In [1]: import numpy as np

In [2]: from numpy import linalg as LA

In [3]: np.set_printoptions(suppress=True, linewidth=140)

In [4]: m1 = np.load("arr.npy")

In [5]: print(m1)
[[0 0 0 0 0 0 0 0]
 [0 0 0 0 4 0 0 0]
 [0 5 0 0 0 0 0 0]
 [0 0 0 0 0 0 0 0]
 [0 0 0 0 0 0 1 0]
 [0 0 0 0 0 2 0 0]
 [0 0 0 1 0 0 0 0]
 [0 0 5 0 0 0 0 0]]

In [6]: G = m1.T @ m1

In [7]: print(np.round(LA.svd(m1, compute_uv=False) ** 2, 2))
[25. 25. 16.  4.  1.  1.  0.  0.]

In [8]: print(np.round(LA.eigvalsh(G)[::-1], 2))
[25. 25. 16.  4.  1.  1.  0.  0.]

In [9]: print(LA.matrix_rank(G))
6

In [10]: print((m1 @ m1.T).shape)
(8, 8)

In [11]: print(np.trace(G), (m1 ** 2).sum())
72 72

In [12]: feats = 2 * np.eye(4) + np.eye(4, k=1)

In [13]: print(feats)
[[2. 1. 0. 0.]
 [0. 2. 1. 0.]
 [0. 0. 2. 1.]
 [0. 0. 0. 2.]]

In [14]: A2 = np.array([[2, 0, -2], [2, 1, 1], [-2, -1, 2], [-2, 0, -2]])

In [15]: print(LA.matrix_rank(np.vstack([feats, A2.T])))
4

In [16]: print(A2.T @ feats.T)
[[ 6.  2. -6. -4.]
 [ 1.  1. -2.  0.]
 [-3.  4.  2. -4.]]

In [17]: print(feats @ A2)
[[ 6.  1. -3.]
 [ 2.  1.  4.]
 [-6. -2.  2.]
 [-4.  0. -4.]]

In [18]: print(np.einsum("ik,kj->ji", feats, A2))
[[ 6.  2. -6. -4.]
 [ 1.  1. -2.  0.]
 [-3.  4.  2. -4.]]

In [19]: print(np.einsum("ij->j", feats))
[2. 3. 3. 3.]

In [20]: A2 @ feats
ValueError: matmul: Input operand 1 has a mismatch in its core dimension 0, with gufunc signature (n?,k),(k,m?)->(n?,m?) (size 4 is different from 3)


In [21]: rng = np.random.default_rng(2263)

In [22]: idx = rng.permutation(4)

In [23]: A2 = feats[:, idx] * rng.choice([-1, 1], 4)

In [24]: print(A2)
[[2. 1. 0. 0.]
 [0. 2. 1. 0.]
 [0. 0. 2. 1.]
 [0. 0. 0. 2.]]

In [25]: U, _, Vt = LA.svd(feats.T @ A2)

In [26]: print(idx)
[0 1 2 3]

In [27]: print(np.round(LA.lstsq(feats, A2)[0], 2) + 0)
[[1. 0. 0. 0.]
 [0. 1. 0. 0.]
 [0. 0. 1. 0.]
 [0. 0. 0. 1.]]

In [28]: mat = np.load("w.npy")

In [29]: print(mat)
[[8 4 4 2 2 6 6]
 [4 8 6 4 4 4 6]
 [4 6 5 2 2 4 4]
 [2 4 2 5 5 1 6]
 [2 4 2 5 5 1 6]
 [6 4 4 1 1 5 4]
 [6 6 4 6 6 4 9]]

In [30]: w, vecs = LA.eigh(mat)

In [31]: print(np.unique(w.round(6) + 0, return_counts=True)[1])
[4 1 1 1]

In [32]: print(np.round(np.abs(vecs[:, -1]), 2))
[0.39 0.44 0.33 0.31 0.31 0.31 0.51]

In [33]: print(np.round(vecs @ np.diag(w) @ vecs.T, 2))
[[8. 4. 4. 2. 2. 6. 6.]
 [4. 8. 6. 4. 4. 4. 6.]
 [4. 6. 5. 2. 2. 4. 4.]
 [2. 4. 2. 5. 5. 1. 6.]
 [2. 4. 2. 5. 5. 1. 6.]
 [6. 4. 4. 1. 1. 5. 4.]
 [6. 6. 4. 6. 6. 4. 9.]]

In [34]: print(w.round(2) + 0)
[ 0.   0.   0.   0.   4.7  9.  31.3]

In [35]: print(np.round(LA.svd(mat, compute_uv=False), 2) + 0)
[31.3  9.   4.7  0.   0.   0.   0. ]

In [36]: print(np.round(LA.eigvalsh(mat + -1 * np.eye(7)), 2))
[-1.  -1.  -1.  -1.   3.7  8.  30.3]

In [37]: U, sv, Vt = LA.svd(mat)

In [38]: vecs = Vt[:(sv > 1e-8).sum()]

In [39]: x = mat[4] + -3 * mat[5] + rng.integers(2) * np.eye(7)[4]

In [40]: print(x)
[-16.  -8. -10.   2.   3. -14.  -6.]

In [41]: print(round(LA.norm(x - vecs.T @ vecs @ x), 2))
0.82

In [42]: print(np.round(np.diag(vecs.T @ vecs), 2))
[0.62 0.6  0.39 0.32 0.32 0.32 0.42]

In [43]: M = np.loadtxt("test14.csv", delimiter=",")

In [44]: print(M)
[[ 4.59  1.4  -2.17 -3.93  1.98  1.43  3.35]
 [-0.91 -0.43 -0.53  0.74 -0.56 -0.82 -0.27]
 [ 1.36  0.77  0.36 -0.91  0.72  1.34  0.34]
 [ 0.29  0.37 -1.67 -2.34 -1.1  -0.58 -1.06]
 [-3.51 -0.8   2.76  3.64 -1.45 -0.46 -3.05]
 [-0.09 -0.88  2.27  2.57  1.25  0.49  2.07]
 [-0.51 -0.76  0.79  1.39  0.09 -0.46  0.5 ]
 [ 3.61  1.85 -3.12 -6.13 -1.04  0.88 -0.52]
 [-1.82 -0.35 -0.17  0.41 -0.59 -0.89 -1.36]
 [ 2.22  0.9  -4.02 -7.35 -2.4  -0.81 -1.74]
 [ 5.45  3.   -2.99 -7.56  1.48  2.59  1.23]
 [ 2.69  2.11 -3.44 -4.21  0.79  0.77  0.59]
 [-1.53 -0.41  2.84  3.18  0.27  0.61 -0.74]
 [ 1.73  0.05  2.41  2.77  3.22  2.18  4.09]
 [-3.07 -1.54 -0.05  2.64 -1.53 -2.1  -1.39]
 [ 0.47  0.04 -0.67 -1.59 -1.09 -0.09 -0.82]
 [-2.9  -2.01  3.99  5.79  0.63 -0.71  0.55]
 [ 4.34  1.66 -1.59 -4.25  1.56  2.    2.23]
 [ 0.27  0.95 -2.18 -1.84 -1.22 -0.15 -1.86]
 [-0.71  0.24 -1.27 -0.47 -0.12 -0.76 -0.74]
 [-0.31  1.05 -0.12 -0.62 -1.01  0.64 -2.19]
 [ 3.09  1.82 -2.93 -4.8   0.5   0.99  0.69]
 [-0.2  -0.3   0.25 -0.96 -1.4  -0.14 -1.25]
 [ 2.38  1.09 -1.11 -3.9   0.26  0.82  0.23]]

In [45]: A2 = M / LA.norm(M, axis=1, keepdims=True)

In [46]: G = A2 @ A2.T

In [47]: print(G[22].round(2) + 0)
[-0.31  0.19 -0.22  0.64  0.28 -0.65 -0.35  0.33  0.48  0.55  0.02  0.   -0.14 -0.82  0.24  0.79 -0.28 -0.19  0.61  0.35  0.72  0.07  1.
  0.18]

In [48]: print(np.argwhere(np.triu(np.abs(G) > 0.95, 1)))
[[ 0  4]
 [ 0 17]
 [ 1  2]
 [ 2 14]
 [ 3  5]
 [ 3  9]
 [ 5 18]
 [ 6 16]
 [ 7 16]
 [ 7 21]
 [ 7 23]
 [10 11]
 [10 17]
 [10 21]
 [10 23]
 [11 16]
 [11 21]
 [14 17]
 [16 21]
 [21 23]]
